% ipython --no-banner

In [1]: import numpy as np

In [2]: from numpy import linalg as LA

In [3]: np.set_printoptions(precision=3, suppress=True, linewidth=140)

In [4]: M = np.load("a.npy")

In [5]: print(M)
[[3 2 3 2]
 [2 2 2 2]
 [3 2 3 2]
 [2 2 2 2]]

In [6]: # row 2 repeats row 0

In [7]: left, sv, VT = LA.svd(M)

In [8]: print(sv.round(3) + 0)
[9.123 0.877 0.    0.   ]

In [9]: other = left[:, :2] @ np.diag(sv[:2]) @ VT[:2]

In [10]: print(round(float(np.abs(M - other).max()), 3))
0.0

In [11]: print(LA.matrix_rank(M, rtol=0.05))
2

In [12]: print(round(LA.norm(M - other) / LA.norm(M), 3))
0.0

In [13]: t3 = np.stack([M, 2 * M, M[::-1]])

In [14]: print((t3 @ M.T).shape)
(3, 4, 4)

In [15]: print(LA.det(t3))
[0. 0. 0.]

In [16]: print(t3.sum(axis=0))
[[11  8 11  8]
 [ 9  8  9  8]
 [11  8 11  8]
 [ 9  8  9  8]]

In [17]: print(LA.matrix_rank(t3))
[2 2 2]

In [18]: A = np.load("x.npy")

In [19]: print(A)
[[-0.914 -0.017 -0.281]
 [ 0.087 -0.125  0.465]
 [ 0.044 -0.611  0.183]
 [ 0.392  0.142 -0.74 ]
 [ 0.044 -0.768 -0.351]]

In [20]: # orthonormal columns

In [21]: other = np.c_[A[:, :2] @ np.array([[-9, 2], [5, -9]]), np.array([3, -1, 5, 1, -4])]

In [22]: print(other)
[[ 8.141 -1.675  3.   ]
 [-1.41   1.302 -1.   ]
 [-3.449  5.59   5.   ]
 [-2.817 -0.491  1.   ]
 [-4.233  7.001 -4.   ]]

In [23]: print(np.round(LA.norm(other - A @ LA.lstsq(A, other)[0], axis=0), 3) + 0)
[0.    0.    6.793]

In [24]: print(round(float(LA.norm(other[0] - other[4])), 3))
16.655

In [25]: print(np.round(LA.norm(other) ** 2 / LA.norm(other, 2) ** 2, 3))
1.485

In [26]: LA.norm(other, axis=2)
AxisError: axis 2 is out of bounds for array of dimension 2


In [27]: print(LA.norm(other, axis=1).argmax())
4

In [28]: print(LA.norm(other, axis=0))
[10.296  9.22   7.211]

In [29]: print(np.round(LA.norm(other, 1), 3), round(float(LA.norm(other, np.inf)), 3))
20.049 15.233

In [30]: rng = np.random.default_rng(84148)

In [31]: labels = rng.permutation(3)

In [32]: other = A[:, labels] * rng.choice([-1, 1], 3)

In [33]: print(other)
[[ 0.281  0.017 -0.914]
 [-0.465  0.125  0.087]
 [-0.183  0.611  0.044]
 [ 0.74  -0.142  0.392]
 [ 0.351  0.768  0.044]]

In [34]: left, _, VT = LA.svd(A.T @ other)

In [35]: print(labels)
[2 1 0]

In [36]: K = np.loadtxt("data.csv", delimiter=",")

In [37]: print(K)
[[-9. -5.  9.  0. -1.]
 [-1. -9. -5.  9.  0.]
 [ 0. -1. -9. -5.  9.]
 [ 9.  0. -1. -9. -5.]
 [-5.  9.  0. -1. -9.]]

In [38]: u = np.array([3, 1, 3, 2, 3])

In [39]: other = K + np.outer(u, np.eye(5)[1])

In [40]: print(LA.matrix_rank(other - K))
1

In [41]: print(other)
[[-9. -2.  9.  0. -1.]
 [-1. -8. -5.  9.  0.]
 [ 0.  2. -9. -5.  9.]
 [ 9.  2. -1. -9. -5.]
 [-5. 12.  0. -1. -9.]]

In [42]: print(np.trace(K))
-45.0

In [43]: print(np.allclose(K @ K.T, K.T @ K))
True

In [44]: print((K + K.T) / 2)
[[-9.  -3.   4.5  4.5 -3. ]
 [-3.  -9.  -3.   4.5  4.5]
 [ 4.5 -3.  -9.  -3.   4.5]
 [ 4.5  4.5 -3.  -9.  -3. ]
 [-3.   4.5  4.5 -3.  -9. ]]

In [45]: print(K @ K)
[[  91.   72. -137.  -89.   99.]
 [  99.   91.   72. -137.  -89.]
 [ -89.   99.   91.   72. -137.]
 [-137.  -89.   99.   91.   72.]
 [  72. -137.  -89.   99.   91.]]

In [46]: assert K == K.T
ValueError: The truth value of an array with more than one element is ambiguous. Use a.any() or a.all()


In [47]: vec = np.array([-1, 3, 2, 3, 2])

In [48]: y = K @ vec

In [49]: print(y)
[ 10.  -9. -18. -48.  11.]

In [50]: print(LA.solve(K, y))
[-1.  3.  2.  3.  2.]

In [51]: print((K @ K)[0])
[  91.   72. -137.  -89.   99.]

In [52]: print(np.fft.fft(K[0]))
[ -6.    +0.j    -18.135 -1.486j  -1.365+10.911j  -1.365-10.911j -18.135 +1.486j]

In [53]: cov = K.T @ K

In [54]: print((K @ K.T).shape)
(5, 5)

In [55]: print(np.trace(cov), (K ** 2).sum())
940.0 940.0

In [56]: print(cov)
[[188.   9. -85. -85.   9.]
 [  9. 188.   9. -85. -85.]
 [-85.   9. 188.   9. -85.]
 [-85. -85.   9. 188.   9.]
 [  9. -85. -85.   9. 188.]]

In [57]: print(np.diag(cov))
[188. 188. 188. 188. 188.]

In [58]: print(LA.svd(K, compute_uv=False) ** 2)
[331.095 331.095 120.905 120.905  36.   ]

In [59]: print(LA.eigvalsh(cov)[::-1])
[331.095 331.095 120.905 120.905  36.   ]

In [60]: print(LA.matrix_rank(cov))
5
